% ipython --no-banner

In [1]: import numpy as np

In [2]: import numpy.linalg as la

In [3]: np.set_printoptions(precision=2, suppress=True, linewidth=100, sign=" ")

In [4]: basis = np.array([[1, 3, 0, 0, 3],
   ...:     [1, 3, 0, 2, 0],
   ...:     [1, 3, 0, 2, 3],
   ...:     [3, 2, 1, 3, 2],
   ...:     [0, 2, 2, 3, 1]])

In [5]: rng = np.random.default_rng(71)

In [6]: data = (rng.random((30, 5)) < 0.25) @ basis

In [7]: print(data)
[[  0   2   2   3   1]
 [  2   8   2   5   7]
 [  0   0   0   0   0]
 [  1   5   2   3   4]
 [  1   3   0   2   0]
 [  0   0   0   0   0]
 [  0   2   2   3   1]
 [  0   2   2   3   1]
 [  1   3   0   2   0]
 [  4   5   1   5   5]
 [  0   0   0   0   0]
 [  4   5   1   3   5]
 [  4   5   1   5   2]
 [  2   6   0   2   6]
 [  5  10   3  10   6]
 [  1   3   0   0   3]
 [  0   2   2   3   1]
 [  0   2   2   3   1]
 [  2   8   2   5   4]
 [  1   5   2   5   1]
 [  1   3   0   2   3]
 [  5   8   1   5   5]
 [  1   3   0   0   3]
 [  1   3   0   2   0]
 [  1   3   0   2   0]
 [  1   3   0   2   3]
 [  1   3   0   2   0]
 [  0   0   0   0   0]
 [  0   2   2   3   1]
 [  0   0   0   0   0]]

In [8]: # row 5 repeats row 2

In [9]: cen = (data - data.mean(axis=0)) / data.std(axis=0)

In [10]: print(np.argwhere(np.abs(cen) > 2))
[[  1   4]
 [ 14   0]
 [ 14   1]
 [ 14   2]
 [ 14   3]
 [ 21   0]]

In [11]: b = la.lstsq(np.delete(cen, 0, axis=1), cen[:, 0])[0]

In [12]: print(np.abs(b).argmax())
2
